% python3 -q
>>> import numpy as np
>>> from numpy import linalg as LA
>>> np.set_printoptions(precision=3, suppress=True, linewidth=100)
>>> def tidy(a):
...     return np.round(a, 3) + 0
... 
>>> mat = np.load("dump.npy")
>>> print(mat)
[[  0   0   0   0   0   0]
 [  0   0   0   0   0   0]
 [  0   0   0   0   0   0]
 [-21   0 -24  -7   0  -8]
 [-18  21  18  -6   7   6]
 [ 12   0  15   4   0   5]]
>>> rank = LA.matrix_rank(mat)
>>> print(rank)
3
>>> N = LA.svd(mat)[2][rank:].T
>>> print(LA.matrix_rank(mat.T @ mat), LA.matrix_rank(mat @ mat.T))
3 3
>>> print([int(LA.matrix_rank(np.delete(mat, i, axis=0))) for i in range(6)])
[3, 3, 3, 2, 2, 2]
>>> print(tidy(N @ N.T))
[[ 0.1  0.   0.  -0.3  0.   0. ]
 [ 0.   0.1  0.   0.  -0.3  0. ]
 [ 0.   0.   0.1  0.   0.  -0.3]
 [-0.3  0.   0.   0.9  0.   0. ]
 [ 0.  -0.3  0.   0.   0.9  0. ]
 [ 0.   0.  -0.3  0.   0.   0.9]]
>>> print([int(LA.matrix_rank(mat[:i])) for i in range(1, len(mat) + 1)])
[0, 0, 0, 1, 2, 3]
>>> print(tidy(LA.norm(mat[0] - mat[3])))
33.615
>>> print(tidy(LA.norm(mat, axis=0)))
[30.15  21.    33.541 10.05   7.    11.18 ]
>>> print(mat[0] @ mat[3])
0
>>> print(tidy(LA.norm(mat, 2)))
39.483
>>> other = np.array([[-6, 7, -1],
...     [9, -4, 0],
...     [-6, -7, 5],
...     [-2, -9, -6],
...     [1, 2, -6],
...     [-9, -4, 8]])
>>> print(mat @ other)
[[   0    0    0]
 [   0    0    0]
 [   0    0    0]
 [ 356  116 -121]
 [ 154 -292  150]
 [-215  -77   79]]
>>> print(other.T @ mat.T)
[[   0    0    0  356  154 -215]
 [   0    0    0  116 -292  -77]
 [   0    0    0 -121  150   79]]
>>> print(np.einsum("ij->j", mat))
[-27  21   9  -9   7   3]
>>> print(LA.matrix_rank(mat @ other))
3
>>> print(np.einsum("ik,kj->ji", mat, other))
[[   0    0    0  356  154 -215]
 [   0    0    0  116 -292  -77]
 [   0    0    0 -121  150   79]]
>>> print(mat.sum(axis=0))
[-27  21   9  -9   7   3]
>>> print(tidy(mat.mean(axis=0)))
[-4.5    3.5    1.5   -1.5    1.167  0.5  ]
>>> print(tidy(LA.svd(mat, compute_uv=False)))
[39.483 34.509  0.487  0.     0.     0.   ]
>>> print(LA.matrix_rank(mat))
3
>>> print(mat.sum(axis=1))
[  0   0   0 -60  28  36]
>>> print(np.abs(mat).max())
24
>>> feats = np.load("block17.npy")
>>> print(feats)
[[ 0  1  2  0  2  1 -1  0  2 -3  2 -2 -1  2]
 [ 0  0  2 -1  1  0 -2 -3  0 -1 -1  0  0 -1]
 [ 0  0  0  2  1 -1  1  0  1  1 -1  0  0  3]
 [ 0  0  0  0  0  3  3 -2 -2 -3  1 -2  0 -3]
 [ 0  0  0  0  0  1  3 -1 -3 -2 -3  1 -1 -2]
 [ 0  0  0  0  0  0 -2  3  2 -1 -1  3  0 -1]
 [ 0  0  0  0  0  0  0 -3  2 -1 -1  0 -2  1]
 [ 0  0  0  0  0  0  0  0  0  1  2 -1 -2  2]
 [ 0  0  0  0  0  0  0  0  0 -2 -2 -2  3 -1]
 [ 0  0  0  0  0  0  0  0  0  0  0 -3 -1  1]
 [ 0  0  0  0  0  0  0  0  0  0  0  3  3  0]
 [ 0  0  0  0  0  0  0  0  0  0  0  0  2  3]
 [ 0  0  0  0  0  0  0  0  0  0  0  0  0 -2]
 [ 0  0  0  0  0  0  0  0  0  0  0  0  0  0]]
>>> # null space of dimension 2
>>> vec = np.array([-2, 3, -2, 1, 0, 1, 3, 1, 0, -2, 2, 0, -2, 2])
>>> print(feats @ np.eye(14)[2])
[2. 2. 0. 0. 0. 0. 0. 0. 0. 0. 0. 0. 0. 0.]
>>> print(np.abs(np.diag(LA.qr(feats)[1])) > 1e-9)
[False False False False False False False False False False False False False False]
>>> print(tidy(np.trace(LA.pinv(feats) @ feats)))
12.0
>>> print(np.unique(feats.round(6), axis=0).shape)
(14, 14)
>>> f = np.array([-1, 3])
>>> print(np.cross(feats[12, :3], feats[1, :3]))
[0 0 0]
>>> print(np.correlate(feats[12], feats[1], "full"))
[ 0  0  0  0  0  0  0  0  0  0  0  0  0  2  0  0  2  2  0  6  4  0 -2  2 -4  0  0]
>>> rank = LA.matrix_rank(feats)
>>> print(rank)
12
>>> N = LA.svd(feats)[2][rank:].T
>>> print([int(LA.matrix_rank(np.delete(feats, i, axis=0))) for i in range(14)])
[11, 11, 11, 11, 11, 11, 11, 11, 11, 12, 12, 12, 12, 12]
>>> print(np.allclose(feats @ N, 0))
True
>>> print([int(LA.matrix_rank(feats[:, :j + 1])) for j in range(14)])
[0, 1, 2, 3, 3, 4, 5, 6, 7, 8, 9, 10, 11, 12]
>>> print(LA.matrix_rank(feats.T @ feats), LA.matrix_rank(feats @ feats.T))
12 12
>>> rng = np.random.default_rng(990)
>>> labels = rng.integers(0, 3, 9)
>>> M = np.triu((labels[:, None] == labels) & (rng.random((9, 9)) < 0.8), 1).astype(int)
>>> M += M.T
>>> print(M)
[[0 0 1 0 0 0 0 0 0]
 [0 0 0 0 0 1 1 0 1]
 [1 0 0 0 0 0 0 0 0]
 [0 0 0 0 1 0 0 1 0]
 [0 0 0 1 0 0 0 1 0]
 [0 1 0 0 0 0 1 0 1]
 [0 1 0 0 0 1 0 0 1]
 [0 0 0 1 1 0 0 0 0]
 [0 1 0 0 0 1 1 0 0]]
>>> Q, evecs = LA.qr(M[:, :6])[0], LA.qr(M[:, 6:])[0]
>>> sig = LA.svd(Q.T @ evecs, compute_uv=False)
>>> print((sig > 0.9).sum())
0
>>> print(tidy(sig))
[0.8   0.577 0.   ]
>>> print(tidy(np.degrees(np.arccos(sig.clip(0, 1)))))
[36.87  54.736 90.   ]
>>> print(np.all(LA.eigvalsh(M) > 0))
False
>>> print([round(float(LA.det(M[:i, :i])), 2) + 0 for i in range(1, 10)])
[0.0, 0.0, 0.0, 0.0, 0.0, -1.0, 2.0, -4.0, 6.0]
>>> print(LA.norm(M, axis=1).argmax())
1
>>> print(M[3] @ M[2])
0
>>> print(tidy(LA.norm(M, axis=1)))
[1.    1.732 1.    1.414 1.414 1.732 1.732 1.414 1.732]
>>> print(tidy(LA.norm(M, 1)), tidy(LA.norm(M, np.inf)))
3.0 3.0
>>> other = M / np.sqrt((M ** 2).mean(axis=1, keepdims=True))
>>> print(LA.matrix_rank(other) == LA.matrix_rank(M))
True
>>> print(tidy(other[4]))
[0.    0.    0.    2.121 0.    0.    0.    2.121 0.   ]
>>> W0 = np.loadtxt("test1.csv", delimiter=",")
>>> print(W0)
[[  1.1  -1.9  -0.8  -1.1  -1.7  -0.7]
 [ -0.1   1.7  -0.8   0.1  -0.5   1. ]
 [ -0.1  -1.   -1.   -0.5   0.6  -0.4]
 [  0.6  -0.4  -0.7  -2.3   1.4  -1.4]
 [  1.4   0.4  -0.8  -0.9  -0.1   0.2]
 [  0.5   0.3  -1.4  -0.2  -0.1   0.1]
 [ -1.7   0.2  -0.9   0.6   1.3  -0.9]
 [  0.    1.1  -0.4  -0.8   0.    2.9]
 [  0.4  -3.1   0.9  -0.1  -0.9   0. ]
 [  2.   -2.   34.  -26.  -10.    2. ]
 [ -0.5  -1.    0.4  -0.7  -0.5   0.1]]
>>> vec = np.array([2, 1, 0, 2, 0, 1])
>>> rhs = W0 @ vec
>>> print(tidy(rhs))
[ -2.6   2.7  -2.6  -5.2   1.6   1.   -2.9   2.4  -2.5 -48.   -3.3]
>>> print(tidy(LA.solve(W0.T @ W0, W0.T @ rhs)))
[2. 1. 0. 2. 0. 1.]
>>> print(tidy(LA.lstsq(W0, rhs)[0]))
[2. 1. 0. 2. 0. 1.]
>>> print(tidy(LA.pinv(W0) @ W0))
[[1. 0. 0. 0. 0. 0.]
 [0. 1. 0. 0. 0. 0.]
 [0. 0. 1. 0. 0. 0.]
 [0. 0. 0. 1. 0. 0.]
 [0. 0. 0. 0. 1. 0.]
 [0. 0. 0. 0. 0. 1.]]
>>> rhs = rhs + 0.3 * rng.normal(size=11)
>>> print(tidy(rhs))
[ -3.193   3.046  -2.696  -5.213   0.924   0.851  -2.946   2.172  -2.289 -47.598  -3.021]
>>> c, *_ = LA.lstsq(W0, rhs)
>>> print(c.round())
[2. 1. 0. 2. 0. 1.]
>>> print(tidy(c))
[1.83  0.981 0.085 2.071 0.033 1.013]
>>> print([round(float(LA.norm(LA.solve(W0.T @ W0 + lam * np.eye(6), W0.T @ rhs))), 2) for lam in (0, 1, 10, 100)])
[3.1, 2.63, 1.68, 1.07]
